$ python -q
>>> import numpy as np
>>> np.set_printoptions(precision=1, suppress=True, linewidth=160)
>>> out = np.array([[7, 7, 8, 2, 6, 2, 5, 6, 3, 6],
...     [0, 3, 6, 4, 9, 6, 7, 5, 3, 4],
...     [9, 6, 2, 8, 0, 8, 3, 7, 0, 4],
...     [7, 3, 4, 2, 9, 8, 0, 5, 5, 4],
...     [7, 7, 4, 2, 9, 2, 8, 6, 0, 4]])
>>> arr = out.T @ out
>>> print(arr)
[[228 173 130 114 168 156 118 182  56 134]
 [173 152 126  94 159 118 130 156  45 118]
 [130 126 136  72 174 108 120 136  62 112]
 [114  94  72  92  84 112  78 110  28  76]
 [168 159 174  84 279 156 165 180  90 144]
 [156 118 108 112 156 172  92 150  64 108]
 [118 130 120  78 165  92 147 134  36 102]
 [182 156 136 110 180 150 134 171  58 128]
 [ 56  45  62  28  90  64  36  58  43  50]
 [134 118 112  76 144 108 102 128  50 100]]
>>> print(arr @ np.linalg.pinv(arr) @ arr)
[[228. 173. 130. 114. 168. 156. 118. 182.  56. 134.]
 [173. 152. 126.  94. 159. 118. 130. 156.  45. 118.]
 [130. 126. 136.  72. 174. 108. 120. 136.  62. 112.]
 [114.  94.  72.  92.  84. 112.  78. 110.  28.  76.]
 [168. 159. 174.  84. 279. 156. 165. 180.  90. 144.]
 [156. 118. 108. 112. 156. 172.  92. 150.  64. 108.]
 [118. 130. 120.  78. 165.  92. 147. 134.  36. 102.]
 [182. 156. 136. 110. 180. 150. 134. 171.  58. 128.]
 [ 56.  45.  62.  28.  90.  64.  36.  58.  43.  50.]
 [134. 118. 112.  76. 144. 108. 102. 128.  50. 100.]]
>>> print(round(np.trace(np.linalg.pinv(arr) @ arr), 1))
5.0
>>> print(np.abs(np.diag(np.linalg.qr(arr)[1])) > 1e-9)
[ True  True  True  True  True False False False False False]
>>> print(np.linalg.lstsq(arr[:-1].T, arr[-1])[2])
5
>>> out = np.array([[7, 1, 8, 7],
...     [0, 2, 0, 4],
...     [4, 6, 3, 8],
...     [2, 4, 2, 7],
...     [4, 1, 4, 0],
...     [9, 5, 2, 3],
...     [1, 0, 3, 9]])
>>> cent = np.array([[2, 0, 0, 3, 1, -2, 3, 0, 2, 0, -1],
...     [0, -1, 3, 0, 1, 2, -2, 2, 1, -1, -2],
...     [-1, 1, 1, -1, 1, 2, 3, 1, 0, -3, 2],
...     [-2, 3, 0, -2, -1, 2, 1, 0, -1, 3, -1]])
>>> M = out @ cent
>>> print(M)
[[ -8  28  11  -1   9  18  50  10   8  -4   0]
 [ -8  10   6  -8  -2  12   0   4  -2  10  -8]
 [-11  21  21  -7   5  26  17  15   6   9 -18]
 [-12  19  14 -10   1  22  11  10   1  11 -13]
 [  4   3   7   8   9   2  22   6   9 -13   2]
 [ 10   6  17  19  13   2  26  12  20  -2 -18]
 [-19  30   3 -18  -5  22  21   3  -7  18  -4]]
>>> U, sv, Vt = np.linalg.svd(M)
>>> V = Vt[:(sv > 1e-8).sum()]
>>> rng = np.random.default_rng(5320)
>>> x = M[4] + -1 * M[6] + rng.integers(2) * np.eye(11)[9]
>>> print(x)
[ 23. -27.   4.  26.  14. -20.   1.   3.  16. -30.   6.]
>>> print(np.diag(V.T @ V))
[0.2 0.3 0.4 0.3 0.1 0.4 0.8 0.2 0.2 0.6 0.5]
>>> r = np.linalg.matrix_rank(M)
>>> print(r)
4
>>> N = np.linalg.svd(M)[2][r:].T
>>> print(np.round(N @ N.T, 1) + 0)
[[ 0.8  0.1  0.  -0.2 -0.1  0.2  0.   0.  -0.1  0.   0.1]
 [ 0.1  0.7  0.   0.1  0.  -0.1 -0.3  0.   0.  -0.2  0.1]
 [ 0.   0.   0.6  0.  -0.1 -0.3  0.  -0.2 -0.1  0.1  0.2]
 [-0.2  0.1  0.   0.7 -0.1  0.2 -0.1  0.  -0.2  0.   0.1]
 [-0.1  0.  -0.1 -0.1  0.9  0.  -0.1 -0.1 -0.1  0.2  0. ]
 [ 0.2 -0.1 -0.3  0.2  0.   0.6  0.  -0.2  0.   0.1  0.1]
 [ 0.  -0.3  0.  -0.1 -0.1  0.   0.2  0.  -0.1  0.1 -0.1]
 [ 0.   0.  -0.2  0.  -0.1 -0.2  0.   0.8 -0.1  0.1  0.1]
 [-0.1  0.  -0.1 -0.2 -0.1  0.  -0.1 -0.1  0.8  0.   0.2]
 [ 0.  -0.2  0.1  0.   0.2  0.1  0.1  0.1  0.   0.4  0.3]
 [ 0.1  0.1  0.2  0.1  0.   0.1 -0.1  0.1  0.2  0.3  0.5]]
>>> print(N.shape)
(11, 7)
>>> print(np.round(M @ np.linalg.pinv(M) @ M, 1) + 0)
[[ -8.  28.  11.  -1.   9.  18.  50.  10.   8.  -4.   0.]
 [ -8.  10.   6.  -8.  -2.  12.   0.   4.  -2.  10.  -8.]
 [-11.  21.  21.  -7.   5.  26.  17.  15.   6.   9. -18.]
 [-12.  19.  14. -10.   1.  22.  11.  10.   1.  11. -13.]
 [  4.   3.   7.   8.   9.   2.  22.   6.   9. -13.   2.]
 [ 10.   6.  17.  19.  13.   2.  26.  12.  20.  -2. -18.]
 [-19.  30.   3. -18.  -5.  22.  21.   3.  -7.  18.  -4.]]
>>> try:
...     np.linalg.inv(M)
... except np.linalg.LinAlgError as e:
...     print("failed:", e)
... 
failed: Last 2 dimensions of the array must be square
>>> print(np.unique(M.round(6), axis=0).shape)
(7, 11)
>>> print(np.linalg.lstsq(M[:-1].T, M[-1])[2])
4
>>> print(np.abs(np.diag(np.linalg.qr(M)[1])) > 1e-9)
[ True  True  True  True False False False]
>>> print(round(np.linalg.norm(M[3] - M[2]), 1))
14.5
>>> print(np.round(np.linalg.norm(M[3], 1), 1), round(float(np.linalg.norm(M[3], np.inf)), 1))
124.0 22.0
>>> print(round(np.linalg.norm(M) ** 2 / np.linalg.norm(M, 2) ** 2, 1))
1.5
>>> print(np.linalg.norm(M, axis=0))
[29.5 51.3 33.8 31.  19.6 46.  67.2 25.1 25.2 28.5 30. ]
>>> A = np.load("x.npy")
>>> print(A)
[[ -0.8  -0.4   0.2   0.   -0.3  -1.9  -0.5   0.1   1.4]
 [  1.5   0.    0.7  -0.3  -0.6  -0.6   1.4   0.3  -0.2]
 [  0.1   1.7  -1.7  -0.6  -0.5   0.6   0.4  -0.6  -1. ]
 [ -0.2   1.5   1.3   0.    0.8  -0.1   0.9  -0.5  -0.9]
 [ -0.9  -0.6   0.8   0.8  -0.2  -0.9   1.5  -1.8   0.8]
 [  1.7  -1.   -0.6   1.5   0.8   0.4  -1.4   0.5   0.7]
 [  0.8  -1.6   0.7   1.1  -1.2   0.6  -0.9  -1.9   1.6]
 [  0.6   0.8   2.1   0.6   0.8   0.6   0.5   0.    0.7]
 [ -0.5  -0.5  -1.5   0.2  -0.5   1.1  -0.7   0.1  -1.2]
 [ -0.5   0.7  -0.3   0.   -0.3  -1.7  -0.1  -1.3   0.3]
 [  0.6   0.9  -0.9   0.1   0.9   0.5   0.1  -1.1  -0.8]
 [  0.7  -0.3  -1.4   1.4  -0.7   1.    1.2   0.5  -0.6]
 [ -1.5  -0.4   0.4   0.6  -0.7  -2.    0.8   0.5   0.2]
 [ -0.7   0.4  -2.    1.6  -0.8   1.3  -1.4   2.    0.7]
 [  0.9   1.3  -1.5   0.9   0.5  -0.9   0.   -0.1  -0.3]
 [-12.   13.   -7.   -4.5   0.5   1.    6.    2.5  -4.5]
 [ -0.8  -0.8  -1.7  -0.1  -1.   -0.1   0.4  -0.4   0.4]
 [ -1.2   0.8  -2.4  -1.6  -0.2  -0.3  -0.2   1.4   0.8]
 [ -1.   -0.4   0.6   0.5   0.2  -0.2   0.    1.2  -1.8]
 [  0.3   0.5  -1.1   0.8   1.3  -0.2  -0.6   1.   -0.5]
 [  1.7  -0.5   0.9   0.8   0.   -0.2   1.3  -1.4   1. ]
 [ -0.1  -0.2   0.5  -1.4   1.   -1.6   0.3  -0.8   1.2]
 [  0.2  -0.6   1.2  -2.6   0.   -1.1  -1.    0.5   1.4]
 [  1.   -0.3  -0.8  -1.7   1.4   0.2  -0.2   0.   -0.7]
 [ -0.7   2.6   0.1   0.9  -0.2  -0.6   1.2  -1.5  -0.4]
 [  0.8   0.7  -0.3  -0.1   1.1  -0.1   0.8  -1.   -1.3]
 [  0.    0.3   0.4   0.    1.4   0.5  -1.3   1.6  -0.7]
 [ -1.6   0.   -0.1   0.3  -0.2  -1.3  -1.5  -1.3   0.5]
 [ -0.1  -1.7   0.1   0.1  -1.6  -0.8  -0.7   1.7  -0.5]
 [ -0.9   1.5  -1.3  -0.5   0.6  -0.5   0.3   0.   -0.4]
 [ -0.7   1.5   0.2  -1.1   1.3  -1.2   1.1  -0.3   0.2]
 [  0.8   0.5   0.8   0.5   0.4   0.5   0.4   0.8   0.5]
 [  0.1   0.4   0.6  -0.1   0.8  -0.2  -0.5  -0.1   0. ]
 [ -0.2   0.4   0.4  -0.4   0.7   0.3  -1.5  -2.7   0. ]
 [ -0.9   1.2   0.8   0.1   0.4  -0.9   0.3   0.   -0.8]
 [  0.1   2.1   0.5  -0.2  -0.9   0.2  -0.1   0.2   1.2]
 [  0.8   0.    0.3   0.4   0.6   1.1   0.3  -0.3   1.3]
 [  1.9   1.1  -0.9  -0.3  -0.9  -0.3  -1.    0.4   2.3]]
>>> C2 = A.T @ A
>>> print(np.linalg.matrix_rank(C2))
9
>>> print(np.linalg.eigvalsh(C2)[::-1])
[492.3  61.3  44.4  34.5  33.7  26.2  20.7  17.5   9.5]
>>> print(np.diag(C2))
[174.4 207.3  89.9  49.7  24.4  30.1  64.   47.6  52.9]
>>> print(round(np.trace(C2), 1), (A ** 2).sum())
740.3 740.3
>>> D = np.linalg.norm(A[:, None] - A[None], axis=-1)
>>> print(np.linalg.matrix_rank(D ** 2))
11
>>> print(np.unravel_index(D.round(6).argmax(), D.shape))
(np.int64(6), np.int64(15))
>>> print(D.mean(axis=1).argmax())
15
>>> print(D[:5, :5])
[[0.  3.7 4.7 4.2 3.2]
 [3.7 0.  3.8 3.  3.6]
 [4.7 3.8 0.  3.5 4.8]
 [4.2 3.  3.5 0.  3.5]
 [3.2 3.6 4.8 3.5 0. ]]
>>> print(D[25])
[ 4.4  2.9  2.7  2.2  3.8  4.2  5.1  3.5  3.5  3.1  1.3  3.4  4.3  5.6  2.5 20.7  3.8  4.9  3.5  2.9  3.4  3.6  5.1  2.5  3.2  0.   3.6  4.3  5.   2.7  2.9
  3.   2.4  3.4  2.6  4.   3.2  4.9]
>>> print((D + 1e9 * np.eye(38)).round(6).argmin(axis=1))
[12 31 29 34  9 19 20 31 16 27 25  8  0  8 19 29  8 29 34 14 36 30 21 25  3 10 19  9 18  2 34  7 31 32  3 31 31 35]
>>> print(np.linalg.norm(A - A.mean(axis=0), axis=1))
[ 2.7  2.7  2.4  2.3  3.2  3.6  4.2  3.   2.7  2.   2.   3.   2.9  4.   2.2 20.4  2.4  3.2  2.8  2.2  3.4  2.8  3.9  2.8  3.   2.3  2.9  2.9  3.6  1.7  2.4
  2.1  1.4  3.3  1.8  2.4  2.4  3.6]
